% ipython --no-banner

In [1]: import numpy as np

In [2]: np.set_printoptions(precision=1, suppress=True, linewidth=200)

In [3]: arr = np.load("out17.npy")

In [4]: arr
Out[4]: 
array([[0.5, 0. , 0.5],
       [0. , 0.7, 0.3],
       [0. , 0.5, 0.5]])

In [5]: arr @ np.ones(3)
Out[5]: array([1., 1., 1.])

In [6]: arr.sum(axis=1)
Out[6]: array([1., 1., 1.])

In [7]: np.sort(np.abs(np.linalg.eigvals(arr)))[::-1]
Out[7]: array([1. , 0.5, 0.2])

In [8]: pr = np.eye(3)[0]

In [9]: for _ in range(4):
   ...:     pr = pr @ arr
   ...:     print(pr.round(1))
   ...: 
[0.5 0.  0.5]
[0.2 0.2 0.5]
[0.1 0.4 0.4]
[0.1 0.5 0.4]

In [10]: other = arr / np.linalg.norm(arr, axis=1, keepdims=True)

In [11]: gram = other @ other.T

In [12]: gram
Out[12]: 
array([[1. , 0.3, 0.5],
       [0.3, 1. , 0.9],
       [0.5, 0.9, 1. ]])

In [13]: np.round(np.degrees(np.arccos(np.clip(gram[2, 1], -1, 1))), 1)
Out[13]: np.float64(21.8)

In [14]: (gram - 2 * np.eye(3)).round(6).argmax(axis=1)
Out[14]: array([2, 2, 1])

In [15]: vals, evecs = np.linalg.eig(arr)

In [16]: arr @ evecs[:, 0] - vals[0] * evecs[:, 0]
Out[16]: array([0., 0., 0.])

In [17]: np.sort(np.linalg.eigvals(np.linalg.inv(arr)))
Out[17]: array([1., 2., 5.])

In [18]: vals
Out[18]: array([0.5, 1. , 0.2])

In [19]: np.round(np.sort(np.linalg.eigvals(arr @ arr)), 1) + 0
Out[19]: array([0. , 0.2, 1. ])

In [20]: vec = np.array([3, 4, 1])

In [21]: rhs = arr @ vec

In [22]: c, lr = np.zeros(3), 1 / np.linalg.norm(arr, 2) ** 2

In [23]: for i in range(250):
    ...:     c -= lr * arr.T @ (arr @ c - rhs)
    ...:     if i % 50 == 0: print(i, round(np.linalg.norm(arr @ c - rhs), 1))
    ...: 
0 0.5
50 0.2
100 0.1
150 0.0
200 0.0

In [24]: c
Out[24]: array([3., 4., 1.])

In [25]: rng = np.random.default_rng(782603)

In [26]: z = rng.permutation(3)

In [27]: z
Out[27]: array([2, 0, 1])

In [28]: other = arr[z][:, z]

In [29]: np.diag(other)
Out[29]: array([0.5, 0.5, 0.7])

In [30]: round(np.linalg.det(other), 1), np.round(np.linalg.det(arr[z]), 1)
Out[30]: (np.float64(0.1), np.float64(0.1))

In [31]: J = np.array([[-1, 0, 0, 0], [0, -1, 0, 0], [0, 0, 2, 0], [0, 0, 0, 3]])

In [32]: other = np.linalg.inv(J)

In [33]: (np.abs(other) > 1e-9).astype(int)
Out[33]: 
array([[1, 0, 0, 0],
       [0, 1, 0, 0],
       [0, 0, 1, 0],
       [0, 0, 0, 1]])

In [34]: np.linalg.det(J) * other
Out[34]: 
array([[-6., -0., -0., -0.],
       [-0., -6., -0., -0.],
       [ 0.,  0.,  3.,  0.],
       [ 0.,  0.,  0.,  2.]])

In [35]: round(float(np.linalg.cond(J)), 1)
Out[35]: 3.0

In [36]: round(float(np.linalg.slogdet(J)[0]), 1)
Out[36]: 1.0

In [37]: z = rng.permutation(4)

In [38]: z
Out[38]: array([0, 1, 2, 3])

In [39]: other = J[z][:, z]

In [40]: np.allclose(other, J)
Out[40]: True

In [41]: mat = np.load("case15.npy")

In [42]: mat
Out[42]: 
array([[-0.3, -0.2],
       [ 1.2, -0.2],
       [-0.2,  2.6],
       [-0.8, -0.7]])

In [43]: vec = np.array([2, 9])

In [44]: mat * vec
Out[44]: 
array([[-0.6, -1.8],
       [ 2.4, -1.8],
       [-0.4, 23.4],
       [-1.6, -6.3]])

In [45]: mat @ np.eye(2)[0]
Out[45]: array([-0.3,  1.2, -0.2, -0.8])

In [46]: (mat * vec).sum(axis=1)
Out[46]: array([-2.4,  0.6, 23. , -7.9])

In [47]: np.linalg.norm(mat @ vec) <= np.linalg.norm(mat, 2) * np.linalg.norm(vec) + 1e-9
Out[47]: np.True_

In [48]: other = mat / np.linalg.norm(mat, axis=1, keepdims=True)

In [49]: gram = other @ other.T

In [50]: (np.abs(gram) > 0.9).astype(int)
Out[50]: 
array([[1, 0, 0, 1],
       [0, 1, 0, 0],
       [0, 0, 1, 0],
       [1, 0, 0, 1]])

In [51]: np.linalg.norm(other, axis=1)
Out[51]: array([1., 1., 1., 1.])

In [52]: W = np.array([[7, 7, 5, 4], [6, 5, 1, 5], [4, 4, 8, 0], [2, 0, 1, 3]])

In [53]: c = np.array([0, -3, 2, -2])

In [54]: H = np.maximum(J @ W + c, 0)

In [55]: H
Out[55]: 
array([[ 0,  0,  0,  0],
       [ 0,  0,  1,  0],
       [ 8,  5, 18,  0],
       [ 6,  0,  5,  7]])

In [56]: (H > 0).mean(axis=0)
Out[56]: array([0.5, 0.2, 0.8, 0.2])

In [57]: cent = np.array([[0, 0, 0], [2, 1, 0], [1, 1, 1], [0, 1, 2]])

In [58]: (H @ cent).round(6).argmax(axis=1)
Out[58]: array([0, 0, 0, 2])

In [59]: H @ cent
Out[59]: 
array([[ 0,  0,  0],
       [ 1,  1,  1],
       [28, 23, 18],
       [ 5, 12, 19]])

In [60]: F = np.load("block13.npy")

In [61]: F
Out[61]: 
array([[1, 0, 0, 0, 0],
       [0, 1, 0, 0, 0],
       [0, 1, 1, 0, 0],
       [1, 2, 0, 1, 0],
       [0, 1, 1, 2, 1]])

In [62]: f, v = arr[0], arr[2]

In [63]: f @ f
Out[63]: np.float64(0.5)

In [64]: pr = (f @ v) / (f @ f) * f

In [65]: round(np.linalg.norm(f + v) ** 2 + np.linalg.norm(f - v) ** 2, 1)
Out[65]: np.float64(2.0)

In [66]: np.outer(f, v)
Out[66]: 
array([[0. , 0.2, 0.2],
       [0. , 0. , 0. ],
       [0. , 0.2, 0.2]])

In [67]: (v - pr) @ f
Out[67]: np.float64(0.0)

In [68]: vals, evecs = np.linalg.eig(F)

In [69]: np.sort(np.linalg.eigvals(F.T))
Out[69]: array([1., 1., 1., 1., 1.])

In [70]: np.sort(np.linalg.eigvals(F @ F))
Out[70]: array([1., 1., 1., 1., 1.])

In [71]: F @ evecs[:, 0] - vals[0] * evecs[:, 0]
Out[71]: array([0., 0., 0., 0., 0.])

In [72]: np.prod(vals)
Out[72]: np.float64(1.0)

In [73]: vals
Out[73]: array([1., 1., 1., 1., 1.])

In [74]: sigma = 3 * 0.5 ** np.arange(4)

In [75]: Q, _ = np.linalg.qr(np.array([[-1.6, 1.6, 0.1, 1.0],
    ...:     [-0.7, -0.8, 0.1, -0.5],
    ...:     [0.4, 0.0, 0.0, -1.2],
    ...:     [0.1, 0.9, 1.7, -1.2]]))

In [76]: M = rng.normal(size=(13, 4)) * sigma @ Q

In [77]: M.round(1) + 0
Out[77]: 
array([[ 0.1, -2.5,  1.2, -0.9],
       [-3.4,  2.4, -0.5, -0.3],
       [-2.7,  1.1, -1. ,  0.8],
       [-8.2,  1.9, -0.6,  1. ],
       [ 3.7, -2.8,  1.7,  0.1],
       [ 5.6, -2.4,  1.5, -0.6],
       [ 0.2,  0. ,  0.3,  1. ],
       [ 4.8, -0.1, -0.2, -0.8],
       [-5.1,  1.8, -0.7,  1.3],
       [ 2.1,  0.1,  0.4, -0.5],
       [-0.2, -0.4,  0.2, -0.3],
       [-1.8, -0.6,  0.8, -0.5],
       [-1.2, -0.8,  0.2,  0. ]])

In [78]: gram = np.cov(M, rowvar=False)

In [79]: np.argwhere(np.triu(np.abs(np.corrcoef(M.T)) > 0.8, 1))
Out[79]: array([[1, 2]])

In [80]: round(float(np.corrcoef(M[:, 3], M[:, 0])[0, 1]), 1)
Out[80]: -0.6

In [81]: gram
Out[81]: 
array([[15.5, -5. ,  2.3, -1.9],
       [-5. ,  2.9, -1.3,  0.7],
       [ 2.3, -1.3,  0.7, -0.4],
       [-1.9,  0.7, -0.4,  0.6]])

In [82]: np.polyfit(M[:, 3], M[:, 0], 1)
Out[82]: array([-3.3, -0.4])

In [83]: gram.shape
Out[83]: (4, 4)

In [84]: np.median(M, axis=0)
Out[84]: array([-0.2, -0.1,  0.2, -0.3])

In [85]: d = np.linalg.norm(M[:, None] - M[None], axis=-1)

In [86]: np.flatnonzero(d[5] < d.mean() / 2)
Out[86]: array([4, 5])

In [87]: d[5]
Out[87]: array([ 5.5, 10.5,  9.5, 14.7,  2.1,  0. ,  6.2,  3. , 11.8,  4.5,  6.3,  7.7,  7.1])

In [88]: d.mean(axis=1).argmax()
Out[88]: np.int64(3)

In [89]: A = rng.normal(size=(20, 4)) + 20 * np.array([-3, -5, 7, 3])

In [90]: A
Out[90]: 
array([[ -61.4, -101.5,  141.4,   59.4],
       [ -58.8, -100.1,  138.6,   59.9],
       [ -60.5,  -99.6,  140.9,   62. ],
       [ -60.9,  -98.4,  138.6,   60.9],
       [ -59.4, -101.2,  139.9,   60.7],
       [ -61.1, -101.3,  139.3,   61.1],
       [ -59.3, -100.4,  138.3,   61.7],
       [ -59.8, -101.1,  139.9,   59.7],
       [ -60.1, -101.1,  137.3,   60.5],
       [ -60.2, -100.9,  139.4,   60.1],
       [ -59. ,  -98.6,  140.4,   59.1],
       [ -60.8,  -98. ,  139.9,   58.2],
       [ -60.8, -100.7,  139.7,   60.1],
       [ -61.2, -100.9,  139.1,   59.5],
       [ -60.5,  -99.4,  139.5,   58.2],
       [ -58.9,  -98.7,  139.3,   60.3],
       [ -58.2, -100.5,  140.3,   59.5],
       [ -61.9,  -98.6,  140.3,   59.4],
       [ -61.6, -100.6,  138.4,   60.9],
       [ -59.5,  -99.9,  138.9,   60.8]])

In [91]: z = A[:, 0] > np.median(A[:, 0])

In [92]: f = A[z].mean(axis=0) - A[~z].mean(axis=0)

In [93]: (((A - A.mean(axis=0)) @ f > 0) == z).mean()
Out[93]: np.float64(1.0)

In [94]: f
Out[94]: array([ 1.7, -0.3, -0.5,  0.3])

In [95]: ((A - A.mean(axis=0)) @ f > 0).astype(int)
Out[95]: array([0, 1, 0, 0, 1, 0, 1, 1, 1, 1, 1, 0, 0, 0, 0, 1, 1, 0, 0, 1])
